$ python -q
>>> import numpy as np
>>> np.set_printoptions(precision=4, suppress=True, linewidth=200)
>>> def rd(a):
...     return np.round(a, 4) + 0
... 
>>> O, _ = np.linalg.qr(np.array([[0.0], [1.1], [-0.4], [1.1]]))
>>> M = O @ O.T
>>> print(rd(M))
[[ 0.      0.      0.      0.    ]
 [ 0.      0.469  -0.1705  0.469 ]
 [ 0.     -0.1705  0.062  -0.1705]
 [ 0.      0.469  -0.1705  0.469 ]]
>>> hat = np.triu(np.array([[-1, -2, 2, -2], [0, 1, 2, 2], [0, 0, 0, -1], [-1, 2, 2, 0]]), 1) + np.eye(4)
>>> Y = hat @ M @ np.linalg.inv(hat)
>>> print(np.trace(Y), rd(np.trace(M)))
1.0 1.0
>>> print(rd(hat @ M - M @ hat))
[[ 0.     -2.2171  0.8062 -2.2171]
 [ 0.      0.5969 -1.155  -0.5116]
 [ 0.     -0.469   0.5116 -0.0659]
 [ 0.      0.     -0.938  -1.1085]]
>>> print(rd(Y))
[[ 0.     -2.2171  5.2403  7.4574]
 [ 0.      1.0659 -2.5194 -3.5853]
 [ 0.     -0.6395  1.5116  2.1512]
 [ 0.      0.469  -1.1085 -1.5775]]
>>> print(np.linalg.matrix_rank(Y))
1
>>> print(rd(np.linalg.det(Y)))
0.0
>>> print(rd(np.poly(Y)))
[ 1. -1.  0.  0.  0.]
>>> print(rd(np.abs(np.linalg.eigvals(M)).max()))
1.0
>>> print(rd(np.sort(np.abs(np.linalg.eigvals(M)))))
[0. 0. 0. 1.]
>>> print(rd(np.linalg.det(M)))
0.0
>>> print((M - M.T) / 2)
[[0. 0. 0. 0.]
 [0. 0. 0. 0.]
 [0. 0. 0. 0.]
 [0. 0. 0. 0.]]
>>> print(np.allclose(M, M.T))
True
>>> print(rd(M @ M))
[[ 0.      0.      0.      0.    ]
 [ 0.      0.469  -0.1705  0.469 ]
 [ 0.     -0.1705  0.062  -0.1705]
 [ 0.      0.469  -0.1705  0.469 ]]
>>> print(rd(np.trace(M)))
1.0
>>> rng = np.random.default_rng(17)
>>> lab = rng.permutation(4)
>>> print(lab)
[0 2 1 3]
>>> Y = M[lab][:, lab]
>>> print(rd(np.sort(np.abs(np.linalg.eigvals(Y)))))
[0. 0. 0. 1.]
>>> print(rd(np.diag(Y)))
[0.    0.062 0.469 0.469]
>>> print(rd(np.linalg.det(Y)), rd(np.linalg.det(M[lab])))
0.0 0.0
>>> vec = np.array([1, 1, 2, 2])
>>> print(rd(np.einsum("ij,j->i", M, vec)))
[ 0.      1.0659 -0.3876  1.0659]
>>> print(rd(M * vec))
[[ 0.      0.      0.      0.    ]
 [ 0.      0.469  -0.3411  0.938 ]
 [ 0.     -0.1705  0.124  -0.3411]
 [ 0.      0.469  -0.3411  0.938 ]]
>>> feats = np.loadtxt("sample16.csv", delimiter=",")
>>> print(feats)
[[ 1.4627  0.6004 -4.7434]
 [-2.5998  2.0456  3.7492]
 [ 2.8175  1.5617 -3.824 ]
 [ 3.8269 -1.8547  2.6295]
 [ 3.4152 -1.6229  3.2714]
 [ 4.3484 -0.6225  2.3884]
 [-1.028   3.448  -3.4719]
 [ 4.946  -0.7015 -0.2111]
 [-4.3484 -2.4562 -0.2425]
 [-2.5594 -1.8818  3.8611]
 [ 0.7482 -2.8907 -4.0105]
 [ 2.3749 -1.8966  3.9702]]
>>> print(rd(np.linalg.norm(feats, 1)), rd(np.linalg.norm(feats, np.inf)))
36.3732 8.3946
>>> print(rd(np.linalg.norm(feats[2], 1)), rd(np.linalg.norm(feats[2], np.inf)))
8.2032 3.824
>>> print(rd(np.linalg.norm(feats[2] - feats[0])))
1.8987
>>> print(rd(np.linalg.norm(feats, axis=0)))
[10.9194  6.8814 11.5504]
>>> print(np.linalg.norm(feats, axis=1).argmax())
5
>>> Y = np.c_[feats[:, :2] @ np.array([[0, 1], [0, 4]]), np.array([2, 1, -3, -3, -2, 3, -1, 1, 0, -3, -1, -1])]
>>> print(rd(Y))
[[  0.       3.8643   2.    ]
 [  0.       5.5826   1.    ]
 [  0.       9.0643  -3.    ]
 [  0.      -3.5919  -3.    ]
 [  0.      -3.0764  -2.    ]
 [  0.       1.8584   3.    ]
 [  0.      12.764   -1.    ]
 [  0.       2.14     1.    ]
 [  0.     -14.1732   0.    ]
 [  0.     -10.0866  -3.    ]
 [  0.     -10.8146  -1.    ]
 [  0.      -5.2115  -1.    ]]
>>> print(rd(np.linalg.norm(Y - feats @ np.linalg.lstsq(feats, Y)[0], axis=0)))
[0.     0.     6.7813]
>>> print(rd(np.linalg.lstsq(feats, Y[:, 0])[0]))
[0. 0. 0.]
>>> print(np.linalg.matrix_rank(np.c_[feats, Y]))
4
>>> print(np.linalg.matrix_rank(Y))
2
>>> vec = np.array([-3, 3, 3])
>>> target = feats @ vec
>>> beta, lr = np.zeros(3), 1 / np.linalg.norm(feats, 2) ** 2
>>> for i in range(6):
...     beta -= lr * feats.T @ (feats @ beta - target)
...     if i % 2 == 0: print(i, round(np.linalg.norm(feats @ beta - target), 4))
... 
0 16.5226
2 7.9555
4 4.3314
>>> print(rd(np.linalg.cond(feats)))
1.9538
>>> print(rd(beta))
[-3.0752  2.5038  2.862 ]
